% python3 -q
>>> import numpy as np
>>> import numpy.linalg as la
>>> np.set_printoptions(precision=2, suppress=True, linewidth=100)
>>> data = np.array([[-2, -1, 0, 1, 2, 3, 4, 5, 6],
...     [7, 8, 9, 10, 11, 12, 13, 14, 15],
...     [16, 17, 18, 19, 20, 21, 22, 23, 24],
...     [25, 26, 27, 28, 29, 30, 31, 32, 33]])
>>> # looks like rank 2
>>> left, sv, Vh = la.svd(data, full_matrices=False)
>>> np.round(Vh @ Vh.T, 2) + 0
array([[1., 0., 0., 0.],
       [0., 1., 0., 0.],
       [0., 0., 1., 0.],
       [0., 0., 0., 1.]])
>>> sv.round(2) + 0
array([111.64,   8.38,   0.  ,   0.  ])
>>> left.shape, sv.shape, Vh.shape
((4, 4), (4,), (4, 9))
>>> np.abs(Vh[0])
array([0.27, 0.29, 0.3 , 0.32, 0.33, 0.35, 0.36, 0.38, 0.39])
>>> np.round(left.T @ data @ Vh.T, 2) + 0
array([[111.64,   0.  ,   0.  ,   0.  ],
       [  0.  ,   8.38,   0.  ,   0.  ],
       [  0.  ,   0.  ,   0.  ,   0.  ],
       [  0.  ,   0.  ,   0.  ,   0.  ]])
>>> round(np.sqrt((sv ** 2).sum()), 2), np.round(la.norm(data), 2)
(np.float64(111.96), np.float64(111.96))
>>> np.abs(left[:, 0]).round(6).argmax()
np.int64(3)
>>> np.round(left.T @ left, 2) + 0
array([[1., 0., 0., 0.],
       [0., 1., 0., 0.],
       [0., 0., 1., 0.],
       [0., 0., 0., 1.]])
>>> np.cumsum(sv ** 2) / np.sum(sv ** 2)
array([0.99, 1.  , 1.  , 1.  ])
>>> (sv > 1e-8).sum()
np.int64(2)
>>> np.allclose(left * sv @ Vh, data)
True
>>> out = np.array([[3], [0], [3], [0], [2], [3], [1], [3], [3]])
>>> basis = np.array([[-3, -1, -1, -3, 3, 2, 2]])
>>> rng = np.random.default_rng(859)
>>> X = out @ basis + 0.05 * rng.normal(size=(9, 7))
>>> X
array([[-8.92, -3.  , -2.94, -9.06,  8.95,  6.08,  6.04],
       [ 0.09, -0.05, -0.01, -0.02, -0.01,  0.04, -0.04],
       [-8.97, -2.93, -3.08, -9.04,  8.98,  6.03,  5.96],
       [ 0.02,  0.03,  0.04, -0.05,  0.01,  0.03,  0.08],
       [-5.99, -1.95, -2.  , -6.03,  6.02,  4.  ,  3.98],
       [-9.02, -2.97, -3.08, -8.91,  8.93,  5.91,  6.1 ],
       [-3.06, -0.94, -0.96, -3.  ,  2.94,  2.01,  1.99],
       [-8.9 , -3.13, -3.01, -8.94,  9.01,  6.09,  6.05],
       [-8.94, -2.96, -3.04, -8.98,  8.99,  6.02,  5.95]])
>>> out = X + rng.integers(-2, 3, (9, 1)) @ rng.integers(-2, 3, (1, 7))
>>> out
array([[ -7.92,  -4.  ,  -1.94,  -8.06,   6.95,   7.08,   7.04],
       [ -1.91,   1.95,  -2.01,  -2.02,   3.99,  -1.96,  -2.04],
       [ -6.97,  -4.93,  -1.08,  -7.04,   4.98,   8.03,   7.96],
       [  2.02,  -1.97,   2.04,   1.95,  -3.99,   2.03,   2.08],
       [ -4.99,  -2.95,  -1.  ,  -5.03,   4.02,   5.  ,   4.98],
       [-10.02,  -1.97,  -4.08,  -9.91,  10.93,   4.91,   5.1 ],
       [ -2.06,  -1.94,   0.04,  -2.  ,   0.94,   3.01,   2.99],
       [ -9.9 ,  -2.13,  -4.01,  -9.94,  11.01,   5.09,   5.05],
       [-10.94,  -0.96,  -5.04, -10.98,  12.99,   4.02,   3.95]])
>>> np.abs(out - X).sum(axis=1)
array([ 8., 16., 16., 16.,  8.,  8.,  8.,  8., 16.])
>>> la.matrix_rank(out - X, tol=1e-8)
np.int64(1)
>>> out - X
array([[ 1., -1.,  1.,  1., -2.,  1.,  1.],
       [-2.,  2., -2., -2.,  4., -2., -2.],
       [ 2., -2.,  2.,  2., -4.,  2.,  2.],
       [ 2., -2.,  2.,  2., -4.,  2.,  2.],
       [ 1., -1.,  1.,  1., -2.,  1.,  1.],
       [-1.,  1., -1., -1.,  2., -1., -1.],
       [ 1., -1.,  1.,  1., -2.,  1.,  1.],
       [-1.,  1., -1., -1.,  2., -1., -1.],
       [-2.,  2., -2., -2.,  4., -2., -2.]])
>>> M = np.loadtxt("run15.csv", delimiter=",")
>>> M
array([[0., 1., 0., 1., 1.],
       [1., 0., 1., 0., 1.],
       [0., 1., 0., 1., 1.],
       [1., 0., 1., 0., 0.],
       [1., 1., 1., 0., 0.]])
>>> # columns 0 and 2 are equal
>>> np.all(la.eigvalsh(M) > 0)
np.False_
>>> x0 = np.array([1, 2, 0, 3, 2])
>>> a = np.maximum(M @ x0, 0)
>>> np.tanh(M @ x0)
array([1.  , 1.  , 1.  , 0.76, 1.  ])
>>> np.maximum(M @ (3 * x0), 0)
array([21.,  9., 21.,  3.,  9.])
>>> a
array([7., 3., 7., 1., 3.])
>>> W0 = np.loadtxt("x.csv", delimiter=",")
>>> W0
array([[-2.24,  0.52,  2.49, -0.38, -1.1 , -0.29],
       [-2.27,  0.48,  2.42, -0.31, -1.03, -0.25],
       [-5.3 ,  0.74, -0.66, -5.48, -1.48,  3.93],
       [-4.6 , -0.56, -0.87, -4.06, -0.44,  3.7 ],
       [-3.72, -1.79,  1.8 , -0.31, -0.33,  1.07],
       [-4.21, -0.48,  1.95, -1.67, -1.46,  1.14],
       [-4.41, -1.7 , -0.91, -2.66, -1.68,  2.3 ],
       [-3.41, -2.72,  1.76,  1.08, -1.56, -0.46],
       [-4.79, -2.78,  0.09, -1.36, -0.73,  2.44],
       [-2.05, -0.96, -0.45, -1.29, -0.34,  1.54],
       [-1.73, -0.69,  2.42,  1.03, -1.23, -1.15],
       [-5.64, -3.7 ,  1.34, -0.17, -1.81,  1.07],
       [-4.39, -0.4 ,  1.96, -1.67, -1.31,  1.21],
       [-5.34, -1.52,  0.31, -2.78, -1.74,  2.5 ]])
>>> idx = W0[:, 3] > np.median(W0[:, 3])
>>> r0 = W0[idx].mean(axis=0) - W0[~idx].mean(axis=0)
>>> r0
array([ 1.71, -0.31,  1.42,  2.76,  0.21, -2.24])
>>> idx.astype(int)
array([1, 1, 0, 0, 1, 0, 0, 1, 0, 1, 1, 1, 0, 0])
>>> Ac = (W0 - W0.mean(axis=0)) / W0.std(axis=0)
>>> Ac.std(axis=0)
array([1., 1., 1., 1., 1., 1.])
>>> c = la.lstsq(np.delete(Ac, 2, axis=1), Ac[:, 2])[0]
>>> np.abs(c).argmax()
np.int64(2)
>>> c
array([-1.15,  1.04,  1.37,  0.18, -0.47])
>>> out = np.c_[W0[:, :5] @ np.array([[-2, 2, 2, 3, 0],
...     [3, 3, -3, 2, 3],
...     [-3, 0, 0, 0, 2],
...     [3, -3, 3, 1, -2],
...     [3, 2, -2, -2, 1]]), np.array([3, 0, 1, 2, 1, 1, 2, 0, 0, 3, 1, 3, 3, 2])]
>>> out
array([[ -5.87,  -3.98,  -4.98,  -3.86,   6.2 ,   3.  ],
       [ -5.3 ,  -4.23,  -4.85,  -4.1 ,   5.87,   0.  ],
       [ -6.08,   5.1 , -26.3 , -16.94,  10.38,   1.  ],
       [ -3.37,   0.42, -18.82, -18.1 ,   4.26,   2.  ],
       [ -5.25, -12.54,  -2.34, -14.39,  -1.48,   1.  ],
       [ -8.26,  -7.77,  -9.07, -12.34,   4.34,   1.  ],
       [ -6.57,  -9.3 ,  -8.34, -15.93,  -3.28,   2.  ],
       [ -8.06, -21.34,   7.7 , -11.47,  -8.36,   0.  ],
       [ -5.3 , -15.3 ,  -3.86, -19.83,  -6.17,   0.  ],
       [ -2.32,  -3.79,  -4.41,  -8.68,  -1.54,   3.  ],
       [ -6.47, -11.08,   4.16,  -3.08,  -0.52,   1.  ],
       [ -9.78, -25.49,   2.93, -20.87,  -9.89,   3.  ],
       [ -7.24,  -7.59,  -9.97, -13.02,   4.75,   3.  ],
       [ -8.37, -10.38, -10.98, -18.36,  -0.12,   2.  ]])
>>> np.round(la.lstsq(W0, out[:, 0])[0], 2) + 0
array([-2.,  3., -3.,  3.,  3.,  0.])
>>> la.norm(la.qr(W0)[0].T @ out, axis=0) ** 2 / ((out ** 2).sum(axis=0) + 1e-12)
array([1.  , 1.  , 1.  , 1.  , 1.  , 0.65])
